% python3 -q
>>> import numpy as np
>>> np.set_printoptions(precision=1, suppress=True, linewidth=120, sign=" ")
>>> m1 = np.loadtxt("w.csv", delimiter=",")
>>> m1.round(1) + 0
array([[-1.6,  0. , -0.3,  1.6],
       [ 0. , -2.5, -1. , -0.6],
       [-0.3, -1. , -4. , -1.9],
       [ 1.6, -0.6, -1.9, -3. ]])
>>> vals, V = np.linalg.eigh(m1)
>>> x = np.array([1, 3, 3, 0])
>>> print((np.sign(V[:, -1].round(6)) == np.sign(V[0, -1].round(6))).astype(int))
[ 1  0  0  1]
>>> print(np.round(V * np.maximum(vals, 0) @ V.T, 1) + 0)
[[ 0.  0.  0.  0.]
 [ 0.  0.  0.  0.]
 [ 0.  0.  0.  0.]
 [ 0.  0.  0.  0.]]
>>> round(x @ m1 @ x / (x @ x), 1), np.round(vals[0], 1), np.round(vals[-1], 1)
(np.float64(-4.2), np.float64(-6.0), np.float64(0.0))
>>> round(x @ m1 @ x, 1)
np.float64(-79.3)
>>> C = np.array([[2, -1, 4, 2, 0, -2, 1],
...     [4, 1, 1, 3, 4, 2, -4],
...     [0, -2, -3, -5, 1, 2, -3]])
>>> X = np.repeat(C, 15 // 3, axis=0)
>>> rng = np.random.default_rng(1522)
>>> X = X + 0.1 * rng.normal(size=X.shape)
>>> X.round(1) + 0
array([[ 2.1, -0.8,  3.8,  2.1,  0.1, -1.9,  1.2],
       [ 2.1, -1.1,  4. ,  2. , -0.2, -2. ,  1.1],
       [ 2. , -1. ,  4.1,  2. , -0.1, -1.9,  1. ],
       [ 1.9, -1. ,  4.2,  1.9,  0. , -2. ,  1.1],
       [ 1.8, -0.8,  4. ,  2.2, -0.1, -1.9,  1. ],
       [ 3.9,  0.9,  1.1,  3.1,  4.1,  2.2, -3.8],
       [ 4. ,  0.9,  1.1,  3.1,  3.9,  2.1, -4.1],
       [ 4. ,  1. ,  0.9,  2.9,  4.2,  2.1, -4.1],
       [ 4. ,  0.9,  1. ,  3. ,  4.1,  2. , -4.1],
       [ 4. ,  0.9,  1.1,  2.9,  4.2,  1.9, -4.1],
       [ 0. , -1.8, -2.8, -5.1,  1. ,  2.2, -3.1],
       [ 0.1, -2. , -3. , -4.9,  1. ,  2.1, -3.1],
       [-0.1, -2.1, -3. , -5.1,  0.8,  2. , -2.8],
       [-0.1, -2. , -3.1, -5. ,  1. ,  2.1, -3. ],
       [ 0.3, -2. , -2.9, -5. ,  0.9,  1.9, -2.9]])
>>> labels = X[:, 5] > np.median(X[:, 5])
>>> u = X[labels].mean(axis=0) - X[~labels].mean(axis=0)
>>> ((X - X.mean(axis=0)) @ u > 0).astype(int)
array([ 0,  0,  0,  0,  0,  1,  1,  1,  1,  1,  1,  1,  1,  1,  1])
>>> np.argsort(-np.abs(u).round(6), kind="stable")
array([ 6,  2,  5,  4,  3,  1,  0])
>>> np.linalg.svd(X, compute_uv=False)
array([ 19.2,  17.7,   7.3,   0.4,   0.4,   0.3,   0.2])
>>> X.sum(axis=1)
array([  6.5,   5.8,   6.1,   6.1,   6.2,  11.4,  11. ,  11. ,  11. ,  11. ,  -9.6,  -9.8, -10.3, -10.1,  -9.6])
>>> np.round(np.abs(X).max(), 1)
np.float64(5.1)
>>> np.unravel_index(np.abs(X).argmax(), X.shape)
(np.int64(10), np.int64(3))
